>>> import numpy as np
>>> np.set_printoptions(suppress=True, linewidth=160)
>>> E = np.load("a.npy")
>>> E.round(2)
array([[ 0.09,  0.03, -0.16,  0.16,  0.16,  0.09,  0.03,  0.03],
       [ 0.03,  0.01, -0.05,  0.05,  0.05,  0.03,  0.01,  0.01],
       [-0.16, -0.05,  0.26, -0.26, -0.26, -0.16, -0.05, -0.05],
       [ 0.16,  0.05, -0.26,  0.26,  0.26,  0.16,  0.05,  0.05],
       [ 0.16,  0.05, -0.26,  0.26,  0.26,  0.16,  0.05,  0.05],
       [ 0.09,  0.03, -0.16,  0.16,  0.16,  0.09,  0.03,  0.03],
       [ 0.03,  0.01, -0.05,  0.05,  0.05,  0.03,  0.01,  0.01],
       [ 0.03,  0.01, -0.05,  0.05,  0.05,  0.03,  0.01,  0.01]])
>>> # column 4 repeats column 3
>>> np.round(E @ E, 2)
array([[ 0.09,  0.03, -0.16,  0.16,  0.16,  0.09,  0.03,  0.03],
       [ 0.03,  0.01, -0.05,  0.05,  0.05,  0.03,  0.01,  0.01],
       [-0.16, -0.05,  0.26, -0.26, -0.26, -0.16, -0.05, -0.05],
       [ 0.16,  0.05, -0.26,  0.26,  0.26,  0.16,  0.05,  0.05],
       [ 0.16,  0.05, -0.26,  0.26,  0.26,  0.16,  0.05,  0.05],
       [ 0.09,  0.03, -0.16,  0.16,  0.16,  0.09,  0.03,  0.03],
       [ 0.03,  0.01, -0.05,  0.05,  0.05,  0.03,  0.01,  0.01],
       [ 0.03,  0.01, -0.05,  0.05,  0.05,  0.03,  0.01,  0.01]])
>>> np.round((E + E.T) / 2, 2)
array([[ 0.09,  0.03, -0.16,  0.16,  0.16,  0.09,  0.03,  0.03],
       [ 0.03,  0.01, -0.05,  0.05,  0.05,  0.03,  0.01,  0.01],
       [-0.16, -0.05,  0.26, -0.26, -0.26, -0.16, -0.05, -0.05],
       [ 0.16,  0.05, -0.26,  0.26,  0.26,  0.16,  0.05,  0.05],
       [ 0.16,  0.05, -0.26,  0.26,  0.26,  0.16,  0.05,  0.05],
       [ 0.09,  0.03, -0.16,  0.16,  0.16,  0.09,  0.03,  0.03],
       [ 0.03,  0.01, -0.05,  0.05,  0.05,  0.03,  0.01,  0.01],
       [ 0.03,  0.01, -0.05,  0.05,  0.05,  0.03,  0.01,  0.01]])
>>> np.allclose(E @ E.T, E.T @ E)
True
>>> np.round(np.sort(np.abs(np.linalg.eigvals(E))), 2) + 0
array([0., 0., 0., 0., 0., 0., 0., 1.])
>>> np.round(np.linalg.matrix_power(E, 3), 2)
array([[ 0.09,  0.03, -0.16,  0.16,  0.16,  0.09,  0.03,  0.03],
       [ 0.03,  0.01, -0.05,  0.05,  0.05,  0.03,  0.01,  0.01],
       [-0.16, -0.05,  0.26, -0.26, -0.26, -0.16, -0.05, -0.05],
       [ 0.16,  0.05, -0.26,  0.26,  0.26,  0.16,  0.05,  0.05],
       [ 0.16,  0.05, -0.26,  0.26,  0.26,  0.16,  0.05,  0.05],
       [ 0.09,  0.03, -0.16,  0.16,  0.16,  0.09,  0.03,  0.03],
       [ 0.03,  0.01, -0.05,  0.05,  0.05,  0.03,  0.01,  0.01],
       [ 0.03,  0.01, -0.05,  0.05,  0.05,  0.03,  0.01,  0.01]])
>>> round(float(np.linalg.det(E)), 2)
0.0
>>> E.inv()
Traceback (most recent call last):
  File "<python-input-11>", line 1, in <module>
    E.inv()
    ^^^^^
AttributeError: 'numpy.ndarray' object has no attribute 'inv'
>>> np.round(np.abs(np.linalg.eigvals(E)).max(), 2)
np.float64(1.0)
>>> print(np.allclose(E, E.T))
True
>>> Y = np.array([[3, 1], [1, 0], [2, 3], [1, 5], [5, 3], [3, 1], [2, 2], [5, 2]])
>>> np.round(E @ Y, 2)
array([[ 1.44,  1.09],
       [ 0.48,  0.36],
       [-2.4 , -1.82],
       [ 2.4 ,  1.82],
       [ 2.4 ,  1.82],
       [ 1.44,  1.09],
       [ 0.48,  0.36],
       [ 0.48,  0.36]])
>>> np.round(np.einsum("ik,kj->ij", E, Y), 2)
array([[ 1.44,  1.09],
       [ 0.48,  0.36],
       [-2.4 , -1.82],
       [ 2.4 ,  1.82],
       [ 2.4 ,  1.82],
       [ 1.44,  1.09],
       [ 0.48,  0.36],
       [ 0.48,  0.36]])
>>> print(np.round(np.einsum("ij,ij->i", E, E), 2))
[0.09 0.01 0.26 0.26 0.26 0.09 0.01 0.01]
>>> print(np.round(np.einsum("ij->j", E), 2))
[ 0.44  0.15 -0.73  0.73  0.73  0.44  0.15  0.15]
>>> np.vstack([E, Y.T]).shape
(10, 8)
>>> np.round(np.einsum("ik,kj->ji", E, Y), 2)
array([[ 1.44,  0.48, -2.4 ,  2.4 ,  2.4 ,  1.44,  0.48,  0.48],
       [ 1.09,  0.36, -1.82,  1.82,  1.82,  1.09,  0.36,  0.36]])
>>> evals, vecs = np.linalg.eigh(E)
>>> vec = np.array([-5, -6, 9, -6, 7, 5, -3, 8])
>>> np.round(vecs * np.maximum(evals, 0) @ vecs.T, 2)
array([[ 0.09,  0.03, -0.16,  0.16,  0.16,  0.09,  0.03,  0.03],
       [ 0.03,  0.01, -0.05,  0.05,  0.05,  0.03,  0.01,  0.01],
       [-0.16, -0.05,  0.26, -0.26, -0.26, -0.16, -0.05, -0.05],
       [ 0.16,  0.05, -0.26,  0.26,  0.26,  0.16,  0.05,  0.05],
       [ 0.16,  0.05, -0.26,  0.26,  0.26,  0.16,  0.05,  0.05],
       [ 0.09,  0.03, -0.16,  0.16,  0.16,  0.09,  0.03,  0.03],
       [ 0.03,  0.01, -0.05,  0.05,  0.05,  0.03,  0.01,  0.01],
       [ 0.03,  0.01, -0.05,  0.05,  0.05,  0.03,  0.01,  0.01]])
>>> np.abs(E).sum(axis=1).max(), round(np.abs(evals).max(), 2)
(np.float64(1.25), np.float64(1.0))
>>> round(vec @ E @ vec, 2)
np.float64(17.51)
>>> round(vec @ E @ vec / (vec @ vec), 2), round(evals[0], 2), np.round(evals[-1], 2)
(np.float64(0.05), np.float64(-0.0), np.float64(1.0))
>>> print(np.round(np.linalg.eigvalsh(E[1:, 1:]), 2) + 0)
[0.   0.   0.   0.   0.   0.   0.91]
>>> round(float(np.linalg.norm(E, 2) / np.linalg.norm(E)), 2)
1.0
>>> print(np.argsort(-np.linalg.norm(E, axis=0).round(6), kind="stable")[:3])
[2 3 4]
>>> left, sigma, Vh = np.linalg.svd(E)
>>> vecs = Vh[:(sigma > 1e-8).sum()]
>>> rng = np.random.default_rng(980718)
>>> vec = E[5] + 4 * E[3] + rng.integers(2) * np.eye(8)[7]
>>> vec.round(2)
array([ 0.72,  0.24, -1.2 ,  1.2 ,  1.2 ,  0.72,  0.24,  0.24])
>>> np.round(vecs.T @ vecs, 2)
array([[ 0.09,  0.03, -0.16,  0.16,  0.16,  0.09,  0.03,  0.03],
       [ 0.03,  0.01, -0.05,  0.05,  0.05,  0.03,  0.01,  0.01],
       [-0.16, -0.05,  0.26, -0.26, -0.26, -0.16, -0.05, -0.05],
       [ 0.16,  0.05, -0.26,  0.26,  0.26,  0.16,  0.05,  0.05],
       [ 0.16,  0.05, -0.26,  0.26,  0.26,  0.16,  0.05,  0.05],
       [ 0.09,  0.03, -0.16,  0.16,  0.16,  0.09,  0.03,  0.03],
       [ 0.03,  0.01, -0.05,  0.05,  0.05,  0.03,  0.01,  0.01],
       [ 0.03,  0.01, -0.05,  0.05,  0.05,  0.03,  0.01,  0.01]])
>>> feats = np.array([[4, 3, 0, 0], [5, 5, 0, 0], [0, 0, 4, 3], [0, 0, 5, 5]])
>>> # 2 blocks once reordered
>>> O, vecs = np.linalg.qr(feats[:, :2])[0], np.linalg.qr(feats[:, 2:])[0]
>>> sigma = np.linalg.svd(O.T @ vecs, compute_uv=False)
>>> print(round(np.linalg.norm(O @ O.T - vecs @ vecs.T, 2), 2))
1.0
>>> sigma.round(2) + 0
array([0., 0.])
>>> left, sigma, Vh = np.linalg.svd(feats)
>>> sigma.round(2)
array([8.64, 8.64, 0.58, 0.58])
>>> Y = left[:, :2] @ np.diag(sigma[:2]) @ Vh[:2]
>>> np.linalg.matrix_rank(Y)
np.int64(2)
>>> round(np.linalg.norm(feats - Y, 2), 2), round(float(sigma[2]), 2)
(np.float64(0.58), 0.58)
>>> np.round(np.abs(feats - Y).max(), 2)
np.float64(0.35)
>>> K = np.load("out13.npy")
>>> K
array([[ 2,  5, -5,  1,  5, -1, -4,  4],
       [-4, -3,  1,  3, -2, -2, -2, -3],
       [ 1, -4, -2, -5,  5,  3,  3, -3],
       [-5,  5,  2, -5,  3,  5,  5, -3],
       [ 1, -5, -5, -5,  5,  4, -2, -2],
       [-3,  0, -5,  3, -4, -5, -2, -2],
       [-4,  0,  4, -2, -4,  3, -4,  1],
       [-2,  1, -4, -5, -1,  4,  5, -3]])
>>> Y = K[0, 0] * K[1:] - np.outer(K[1:, 0], K[0])
>>> print(Y)
[[  0  14 -18  10  16  -8 -20  10]
 [  0 -13   1 -11   5   7  10 -10]
 [  0  35 -21  -5  31   5 -10  14]
 [  0 -15  -5 -11   5   9   0  -8]
 [  0  15 -25   9   7 -13 -16   8]
 [  0  20 -12   0  12   2 -24  18]
 [  0  12 -18  -8   8   6   2   2]]
>>> print(np.linalg.matrix_rank(Y), np.linalg.matrix_rank(K))
7 8
>>> print(np.flatnonzero(~Y.round(6).any(axis=1)))
[]
>>> T = np.stack([Y, 3 * Y, Y[::-1]])
>>> (T @ Y.T).shape
(3, 7, 7)
>>> np.linalg.matrix_rank(T.reshape(3, -1))
np.int64(2)
>>> print(np.linalg.matrix_rank(T))
[7 7 7]
>>> T.shape
(3, 7, 8)
>>> z = rng.permutation(8)
>>> z
array([5, 1, 3, 6, 4, 2, 7, 0])
>>> Y = K[z][:, z]
>>> np.diag(Y)
array([-5, -3, -5, -4,  5, -2, -3,  2])
>>> J = np.array([[-2, 0, 0, -3, -3, 0, 0, 0],
...     [0, 1, 0, 1, 1, 0, 0, 0],
...     [0, 0, 0, 0, 0, 0, 1, 0]])
>>> # columns 3 and 4 are equal
>>> w1 = np.array([[0, 1, 1, 0, 0, -1],
...     [-2, 2, 1, 1, -1, -1],
...     [-2, 0, -1, -1, 0, 0],
...     [0, 2, 0, 1, -1, 1],
...     [2, 0, 2, -2, -1, 1],
...     [2, 0, -2, 1, -2, -2],
...     [-1, 1, 2, -2, -2, 0],
...     [-2, 0, 2, -2, 2, -2]])
>>> coef = np.array([0, -2, 0, -2, -1, -1])
>>> H = np.maximum(J @ w1 + coef, 0)
>>> np.linalg.matrix_rank(H)
np.int64(3)
>>> W2 = np.array([[2, 0, -2],
...     [0, 1, 2],
...     [1, -1, -1],
...     [0, 2, 1],
...     [1, -2, -1],
...     [3, -2, -1]])
>>> (H @ W2).round(6).argmax(axis=1)
array([0, 0, 0])
>>> Y = J[0, 0] * J[1:] - np.outer(J[1:, 0], J[0])
>>> Y
array([[ 0, -2,  0, -2, -2,  0,  0,  0],
       [ 0,  0,  0,  0,  0,  0, -2,  0]])
>>> J[:, 0] / J[0, 0]
array([ 1., -0., -0.])
>>> X = np.load("sample12.npy")
>>> X
array([[ 2.,  2., -1.,  2.],
       [ 0.,  0.,  0., -1.],
       [ 0.,  2.,  1.,  2.],
       [ 0.,  2.,  0.,  3.]])
>>> vec = np.array([5, 2, 3, 9])
>>> target = X @ vec
>>> target
array([29., -9., 25., 31.])
>>> np.round(np.linalg.solve(X, target + X[:, 1]), 2)
array([5., 3., 3., 9.])
>>> print(np.round(np.linalg.solve(X, target), 2))
[5. 2. 3. 9.]
>>> np.round(np.linalg.solve(X, 3 * target), 2)
array([15.,  6.,  9., 27.])
>>> print(np.round(np.linalg.solve(X.T, X[1]), 2))
[ 0.  1.  0. -0.]
>>> print(np.round(np.linalg.solve(X, X[:, 0]), 2))
[ 1.  0. -0. -0.]
>>> T = np.stack([X, 5 * X, X[::-1]])
>>> T.sum(axis=0)
array([[12., 14., -6., 15.],
       [ 0.,  2.,  1., -4.],
       [ 0., 12.,  6., 11.],
       [ 2., 14., -1., 20.]])
>>> np.linalg.matrix_rank(T.reshape(3, -1))
np.int64(2)
>>> np.round(np.linalg.norm(T, axis=(1, 2)), 2)
array([ 6., 30.,  6.])
>>> print(np.linalg.matrix_rank(T))
[4 4 4]
>>> u = np.array([1, 2, 1])
>>> np.array([np.convolve(row, u, "same") for row in X])
array([[ 6.,  5.,  2.,  3.],
       [ 0.,  0., -1., -2.],
       [ 2.,  5.,  6.,  5.],
       [ 2.,  4.,  5.,  6.]])
>>> print(np.cross(X[1, :3], X[3, :3]))
[0. 0. 0.]
>>> print(np.correlate(X[1], X[3], "full"))
[ 0.  0.  0. -3.  0. -2.  0.]
>>> np.convolve(X[1], u)
array([ 0.,  0.,  0., -1., -2., -1.])
>>> arr = np.load("test18.npy")
>>> arr
array([[-4,  0,  2, -2,  6,  6, -6],
       [-2,  0,  1, -1,  3,  3, -3],
       [-2,  0,  1, -1,  3,  3, -3]])
>>> def softmax(z):
...     e = np.exp(z - z.max(axis=-1, keepdims=True))
...     return e / e.sum(axis=-1, keepdims=True)
... 
>>> np.round(softmax(10 * arr[2]), 2) + 0
array([0. , 0. , 0. , 0. , 0.5, 0.5, 0. ])
>>> np.round(softmax(arr).sum(axis=1), 2)
array([1., 1., 1.])
>>> scores = arr @ arr.T / np.sqrt(7)
>>> np.round(softmax(scores)[2] @ arr, 2)
array([-4.,  0.,  2., -2.,  6.,  6., -6.])
>>> np.round(softmax(scores + np.triu(np.full(scores.shape, -np.inf), 1)), 2) + 0
array([[1., 0., 0.],
       [1., 0., 0.],
       [1., 0., 0.]])
>>> rank = np.linalg.matrix_rank(arr)
>>> rank
np.int64(1)
>>> ns = np.linalg.svd(arr)[2][rank:].T
>>> print(np.allclose(arr @ ns, 0))
True
>>> F = np.load("case14.npy")
>>> F.round(2)
array([[-3.62,  0.73, -1.65,  1.66,  0.26,  2.4 ,  0.1 , -0.11],
       [ 0.43, -1.06, -2.46, -0.36, -0.48, -0.26, -4.14, -0.24],
       [-0.29,  1.36,  0.02, -0.82, -4.14,  0.27,  0.02,  2.28],
       [-1.16,  0.11, -1.36, -4.25,  0.1 ,  0.09,  1.1 , -1.58],
       [-1.88,  2.11,  1.73,  0.4 , -0.64, -2.54, -1.44, -2.22],
       [-2.03, -0.86, -0.42, -0.5 ,  1.5 , -2.76,  0.12,  3.14],
       [ 1.45,  2.46, -3.24,  1.15,  0.21, -1.69,  1.45, -0.28],
       [ 0.72,  3.2 ,  0.84, -1.28,  2.2 ,  1.47, -1.57,  1.55]])
>>> Y = np.linalg.inv(F)
>>> np.round(F @ Y, 2) + 0
array([[1., 0., 0., 0., 0., 0., 0., 0.],
       [0., 1., 0., 0., 0., 0., 0., 0.],
       [0., 0., 1., 0., 0., 0., 0., 0.],
       [0., 0., 0., 1., 0., 0., 0., 0.],
       [0., 0., 0., 0., 1., 0., 0., 0.],
       [0., 0., 0., 0., 0., 1., 0., 0.],
       [0., 0., 0., 0., 0., 0., 1., 0.],
       [0., 0., 0., 0., 0., 0., 0., 1.]])
>>> vec = np.array([-3, -2, 2, 0, 1, 2, -3, -2])
>>> target = F @ vec
>>> target.round(2)
array([ 11.07,   7.77, -10.03,   0.68,   7.94,  -3.68, -22.68,  -0.14])
>>> print(np.round(np.linalg.solve(F, target + F[:, 0]), 2) + 0)
[-2. -2.  2.  0.  1.  2. -3. -2.]
>>> np.round(np.linalg.solve(F, target), 2) + 0
array([-3., -2.,  2.,  0.,  1.,  2., -3., -2.])
>>> vec = np.array([0, 3, 2, 2, 1, 1, 1, 3])
>>> (F @ vec).argmax()
np.int64(7)
>>> print(np.sign((F @ vec).round(6)))
[ 1. -1.  1. -1. -1.  1.  1.  1.]
>>> print(np.round(F @ np.ones(8), 2))
[-0.23 -8.57 -1.31 -6.95 -4.47 -1.81  1.52  7.13]
